>>> import numpy as np
>>> import numpy.linalg as la
>>> np.set_printoptions(suppress=True, linewidth=160)
>>> data = np.loadtxt("case14.csv", delimiter=",")
>>> print(data.round(4))
[[0.2647 0.4412]
 [0.4412 0.7353]]
>>> round(la.norm(data, 2) / la.norm(data), 4)
np.float64(1.0)
>>> [round(float(x), 4) for x in la.svd(data, compute_uv=False)[:3]]
[1.0, 0.0]
>>> print(np.argsort(-la.norm(data, axis=0).round(6), kind="stable")[:3])
[1 0]
>>> np.round(la.svd(data, compute_uv=False), 4) + 0
array([1., 0.])
>>> round(np.abs(data).max(), 4)
np.float64(0.7353)
>>> np.round(np.diff(data, axis=0), 4)
array([[0.1765, 0.2941]])
>>> data.shape
(2, 2)
>>> np.round(data @ la.pinv(data) @ data, 4)
array([[0.2647, 0.4412],
       [0.4412, 0.7353]])
>>> print(round(np.trace(la.pinv(data) @ data), 4))
1.0
>>> A = np.load("layer17.npy")
>>> A
array([[ -3.2353,  -0.3228,   3.4559,   1.1496],
       [ 16.6667,   6.6436,  -6.4963,  -4.2884],
       [ 23.1055,  10.9227,  16.7423, -29.7827],
       [ -5.9685,  -4.937 ,  -2.3097,   3.3225],
       [ -4.025 ,   2.8866,  -0.2763,  19.2395],
       [  7.2229,  -2.1458,  10.6981,   1.7457],
       [  0.0742,   8.2717,   6.0707, -16.2862],
       [ -6.953 ,   2.73  , -13.8187,   9.7223],
       [  7.7719,  -5.3704, -10.7676,  -7.9948],
       [  1.8312,   1.812 ,  -1.5682, -12.8856],
       [  7.9251,   0.7912,   9.39  , -13.464 ],
       [  0.7902,  -2.9137,  -1.0991,  43.671 ],
       [-23.569 , -10.1241,   1.1175,  -0.2043],
       [ -0.4182,   1.7114,   7.9387,   5.8429],
       [-12.148 ,  -0.8957,   6.4445,  13.7097],
       [ -3.6544,  -1.4374, -15.4705,  -2.607 ],
       [-58.1589,  -1.2805,  -1.5077,   2.3201],
       [ -0.6194,  10.5229,  -5.9434,  17.884 ],
       [  4.5366,  -6.1922,  18.3533,  11.0349],
       [ -9.7477,   7.0412, -12.3573,  10.9779],
       [ 18.7179,  -1.9038,   0.0737, -15.8335],
       [-19.3486,  -3.1058,   2.2783,  -4.3564],
       [  9.5221,  -0.0298,  -6.5071,   1.553 ],
       [-14.7541,  -2.8456,  -3.2232, -19.8003],
       [  0.5526,   1.6722,  -6.9766,   2.034 ],
       [ -0.7598,   8.8208,  23.2186,   5.8608],
       [ 23.2467,   4.3947,  11.6348, -11.2549],
       [ -0.6258,  -2.781 ,  -3.791 ,   1.1362],
       [ 10.7459,  -4.33  ,   5.2296,   9.0631],
       [ -4.1007,   2.0225,   3.7663,  -6.8257],
       [ -5.5867,  -4.5541,   9.7515,  17.5294]])
>>> D = la.norm(A[:, None] - A[None], axis=-1)
>>> print(D.mean(axis=1).argmax())
16
>>> print(np.unravel_index(D.round(6).argmax(), D.shape))
(np.int64(2), np.int64(16))
>>> feats = np.loadtxt("block12.csv", delimiter=",")
>>> feats
array([[-42. , -10. , -14. , -10. ,  38. ,   6. ,   8. ],
       [ -0.9,   0.8,  -2.6,  -0.8,   1.3,  -0.8,  -0.6],
       [  0.6,  -1.3,  -0.1,   0.9,  -0.4,  -1.2,   0.2],
       [ -0.7,   0. ,   0. ,   0.2,   1. ,   1.2,  -1. ],
       [  0.1,   0.3,   0.3,  -0.5,  -1.8,  -0.1,  -0.1],
       [ -1.2,  -0.2,   0.4,  -0.9,   0.3,   0.3,   1.3],
       [  0. ,  -1. ,   0.1,  -0.2,   1.8,  -0.9,  -0.6],
       [  0.5,  -0.9,   1.2,  -0.6,   1.1,  -0.5,   0.8],
       [ -1.2,   0.9,   0. ,  -0.4,   0.2,   1. ,   0.3],
       [  0.4,  -0.4,  -0.1,   0.3,  -1.2,  -1. ,  -0.3],
       [  0.6,  -1.1,  -0.7,  -0.5,   0.9,  -0.2,   0.6],
       [ -0.2,   1.1,  -1. ,   0. ,  -1.5,  -2. ,   0.4],
       [ -1.9,  -0.6,   0.2,   0.1,   0.6,   0.7,  -0.3],
       [ -0.4,   1.1,  -2. ,   0. ,  -0.5,  -0.3,  -0.3],
       [  0.9,  -1.5,   0.7,  -1.7,   1.7,  -0.5,  -1.1],
       [  1.8,   0.3,   0.7,  -0.3,   0.1,  -1.3,   0.7],
       [  0.1,  -0.2,   0.3,  -1.8,   1.5,   0.1,   0.5],
       [ -2.1,   1. ,   0.8,  -0.7,   0.3,  -0.2,   0.9],
       [  0.5,  -1.1,  -2.3,   0.7,  -0.3,   0.9,  -0.5],
       [  0.4,   0.1,   2.1,  -0.7,  -0.5,   0. ,  -0.1],
       [  1.1,  -1.9,   0.8,   0.3,   0.1,   2.2,  -0.6],
       [  0.2,  -0.7,   2.1,  -0.2,   0.3,  -0.9,  -0.8],
       [ -0.9,   1.6,  -1.4,   0.7,  -0.4,  -2.6,   0.8],
       [ -0.4,   0.2,   1.1,   0. ,   2.4,   0.2,   0.2],
       [  1.2,   0.9,   0.1,  -1.2,  -0.6,   1. ,  -0.2],
       [  1.2,  -0.4,  -0.7,   1.6,  -1.5,   0.1,  -1.1],
       [  2.4,   0.3,  -0.6,  -0.4,  -0.4,   1.2,  -0.2],
       [ -2.5,   1.2,   1.2,   0.9,   0.1,  -0.2,   0.4],
       [ -1. ,  -1. ,  -0.8,  -3.8,   0.7,  -1.7,  -1.2],
       [  0.8,  -2.8,   1.3,   0.4,   2. ,   1.9,  -1.5],
       [ -1.7,   0.5,   1.3,   2.3,   0.2,  -1. ,   1.8],
       [ -2. ,   2.1,   0.9,   0.5,   0.7,  -0.8,  -0.6],
       [ -0.9,  -1.3,  -1. ,  -0.6,  -0.3,   0. ,   0.8],
       [  0.4,   2.1,  -0.3,  -2.5,  -0.7,   0.6,  -0.2],
       [  1.3,   1.2,  -1.3,   0.6,  -0.4,   0.1,   1.4]])
>>> O, evecs = la.qr(feats[:, :5])[0], la.qr(feats[:, 5:])[0]
>>> sig = la.svd(O.T @ evecs, compute_uv=False)
>>> sig.round(4)
array([0.9129, 0.4252])
>>> print(round(float(la.norm(O @ O.T - evecs @ evecs.T, 2)), 4))
1.0
>>> (sig > 0.9).sum()
np.int64(1)
>>> cen = feats - feats.mean(axis=0)
>>> U, sig, Vt = la.svd(cen, full_matrices=False)
>>> la.matrix_rank(cen)
np.int64(7)
>>> (np.sign(U[:, 0]) == np.sign(U[0, 0])).astype(int)
array([1, 0, 0, 0, 0, 0, 0, 0, 0, 0, 0, 0, 0, 0, 0, 0, 0, 0, 0, 0, 0, 0, 0, 0, 0, 0, 0, 0, 0, 0, 0, 0, 0, 0, 0])
>>> cen = feats - feats.mean(axis=0)
>>> evecs = la.svd(cen)[2][:1]
>>> A2 = cen - cen @ evecs.T @ evecs
>>> np.round(A2.std(axis=0), 4)
array([0.7763, 1.121 , 1.1464, 1.0687, 0.6893, 1.0337, 0.7846])
>>> np.round((cen @ evecs.T).std(axis=0), 4)
array([10.1609])
>>> np.round(np.cov(cen @ evecs.T, rowvar=False), 4)
np.float64(106.2798)
>>> np.round(np.diag(evecs.T @ evecs), 4)
array([0.4788, 0.0268, 0.0522, 0.0261, 0.3891, 0.01  , 0.0171])
>>> la.norm(A2, axis=1).round(6).argmax()
np.int64(29)
>>> C2 = np.cov(feats, rowvar=False)
>>> np.round(la.eigvalsh(C2)[::-1], 4)
array([106.2798,   2.2343,   1.4597,   1.1619,   0.8536,   0.5231,   0.4329])
>>> print(np.argwhere(np.triu(np.abs(np.corrcoef(feats.T)) > 0.8, 1)))
[[0 2]
 [0 3]
 [0 4]
 [0 6]
 [1 4]
 [2 4]
 [3 4]
 [4 6]]
>>> U, sig, Vt = la.svd(data)
>>> np.argmax(sig[:-1] / (sig[1:] + 1e-6)) + 1
np.int64(1)
>>> A2 = U[:, :1] @ np.diag(sig[:1]) @ Vt[:1]
>>> round(la.norm(data - A2, 2), 4), round(sig[1], 4)
(np.float64(0.0), np.float64(0.0))
>>> round(np.abs(data - A2).max(), 4)
np.float64(0.0)
>>> A2.round(4)
array([[0.2647, 0.4412],
       [0.4412, 0.7353]])
>>> m1 = np.load("m.npy")
>>> print(m1)
[[ -3  -3  -3  -3  -3  -3]
 [ -3  -6  -6  -6  -6  -6]
 [ -3  -6  -9  -9  -9  -9]
 [ -3  -6  -9 -12 -12 -12]
 [ -3  -6  -9 -12 -15 -15]
 [ -3  -6  -9 -12 -15 -18]]
>>> vals, evecs = la.eigh(m1)
>>> vec = np.array([-4, 0, -5, -1, -3, 3])
>>> vec @ m1 @ vec
np.int64(-546)
>>> vec @ m1 @ vec / (vec @ vec), round(vals[0], 4), round(vals[-1], 4)
(np.float64(-9.1), np.float64(-51.6206), np.float64(-0.7956))
>>> np.abs(m1).sum(axis=1).max(), np.round(np.abs(vals).max(), 4)
(np.int64(63), np.float64(51.6206))
>>> vals, evecs = la.eigh(m1)
>>> np.round(evecs.T @ evecs, 4) + 0
array([[1., 0., 0., 0., 0., 0.],
       [0., 1., 0., 0., 0., 0.],
       [0., 0., 1., 0., 0., 0.],
       [0., 0., 0., 1., 0., 0.],
       [0., 0., 0., 0., 1., 0.],
       [0., 0., 0., 0., 0., 1.]])
>>> (vals > 1e-8).sum(), (vals < -1e-8).sum()
(np.int64(0), np.int64(6))
>>> np.unique(vals.round(6) + 0, return_counts=True)[1]
array([1, 1, 1, 1, 1, 1])
>>> A2 = la.inv(m1)
>>> np.allclose(A2, m1.T)
False
>>> round(la.cond(m1), 4)
np.float64(64.8855)
>>> print(np.round(m1 @ A2, 4) + 0)
[[1. 0. 0. 0. 0. 0.]
 [0. 1. 0. 0. 0. 0.]
 [0. 0. 1. 0. 0. 0.]
 [0. 0. 0. 1. 0. 0.]
 [0. 0. 0. 0. 1. 0.]
 [0. 0. 0. 0. 0. 1.]]
>>> np.round(la.det(m1) * la.det(A2), 4)
np.float64(1.0)
>>> print(np.round(la.det(m1) * A2, 4) + 0)
[[-486.  243.    0.    0.    0.    0.]
 [ 243. -486.  243.    0.    0.    0.]
 [   0.  243. -486.  243.    0.    0.]
 [   0.    0.  243. -486.  243.    0.]
 [   0.    0.    0.  243. -486.  243.]
 [   0.    0.    0.    0.  243. -243.]]
>>> np.round(la.inv(A2), 4)
array([[ -3.,  -3.,  -3.,  -3.,  -3.,  -3.],
       [ -3.,  -6.,  -6.,  -6.,  -6.,  -6.],
       [ -3.,  -6.,  -9.,  -9.,  -9.,  -9.],
       [ -3.,  -6.,  -9., -12., -12., -12.],
       [ -3.,  -6.,  -9., -12., -15., -15.],
       [ -3.,  -6.,  -9., -12., -15., -18.]])
>>> np.round(la.slogdet(m1)[0], 4)
np.float64(1.0)
>>> ang = np.radians(72)
>>> R = np.eye(6)
>>> R[3, 3] = R[4, 4] = np.cos(ang)
>>> R[3, 4], R[4, 3] = -np.sin(ang), np.sin(ang)
>>> R.round(4)
array([[ 1.    ,  0.    ,  0.    ,  0.    ,  0.    ,  0.    ],
       [ 0.    ,  1.    ,  0.    ,  0.    ,  0.    ,  0.    ],
       [ 0.    ,  0.    ,  1.    ,  0.    ,  0.    ,  0.    ],
       [ 0.    ,  0.    ,  0.    ,  0.309 , -0.9511,  0.    ],
       [ 0.    ,  0.    ,  0.    ,  0.9511,  0.309 ,  0.    ],
       [ 0.    ,  0.    ,  0.    ,  0.    ,  0.    ,  1.    ]])
>>> A2 = m1 @ R.T
>>> round(la.det(R), 4), round(float(np.trace(R)), 4)
(np.float64(1.0), 4.618)
>>> np.allclose(m1 @ m1.T, A2 @ A2.T)
True
>>> print(np.allclose(la.norm(m1, axis=1), la.norm(A2, axis=1)))
True
>>> arr = np.loadtxt("arr.csv", delimiter=",")
>>> arr
array([[ 0.4   ,  0.2   ,  1.3   ,  1.136 , -0.7   ],
       [ 0.5   ,  0.3   ,  1.5   ,  1.4651,  1.2   ],
       [ 0.8   ,  0.1   , -0.2   ,  2.4094, -0.3   ],
       [-0.5   , -0.3   , -0.5   , -1.6063, -0.9   ],
       [-1.4   , -0.2   ,  0.9   , -4.2301, -0.3   ],
       [ 1.7   , -1.4   , -1.6   ,  5.1284,  1.8   ],
       [ 0.2   ,  1.4   ,  0.6   ,  0.6073,  0.1   ],
       [ 0.1   , -0.1   ,  0.5   ,  0.289 , -0.5   ],
       [-0.6   , -0.8   , -0.5   , -1.8059, -0.6   ],
       [-0.8   ,  1.3   , -0.4   , -2.4809, -0.1   ],
       [-0.4   , -0.1   ,  1.3   , -1.2246,  0.9   ],
       [-1.6   ,  0.3   , -1.2   , -4.7467, -0.4   ],
       [-0.3   , -0.9   , -1.1   , -0.9472,  0.1   ],
       [-0.8   ,  1.3   ,  1.6   , -2.3739,  0.1   ],
       [ 0.5   ,  0.3   , -1.8   ,  1.469 , -0.3   ],
       [ 0.2   ,  0.5   , -0.9   ,  0.6387, -0.9   ],
       [-0.1   ,  0.6   , -0.9   , -0.2741, -1.    ],
       [-0.9   , -0.4   , -0.7   , -2.5857,  0.3   ],
       [ 1.5   , -0.9   , -0.3   ,  4.4971,  0.2   ]])
>>> u = np.array([0, 2, -4])
>>> np.round(np.cross(arr[5, :3], arr[8, :3]), 4)
array([-0.58,  1.81, -2.2 ])
>>> np.round(np.polyval(u, arr[5]), 4)
array([-0.6   , -6.8   , -7.2   ,  6.2568, -0.4   ])
>>> print(np.round(np.convolve(arr[5], u), 4))
[  0.       3.4     -9.6      2.4     16.6568 -16.9136  -7.2   ]
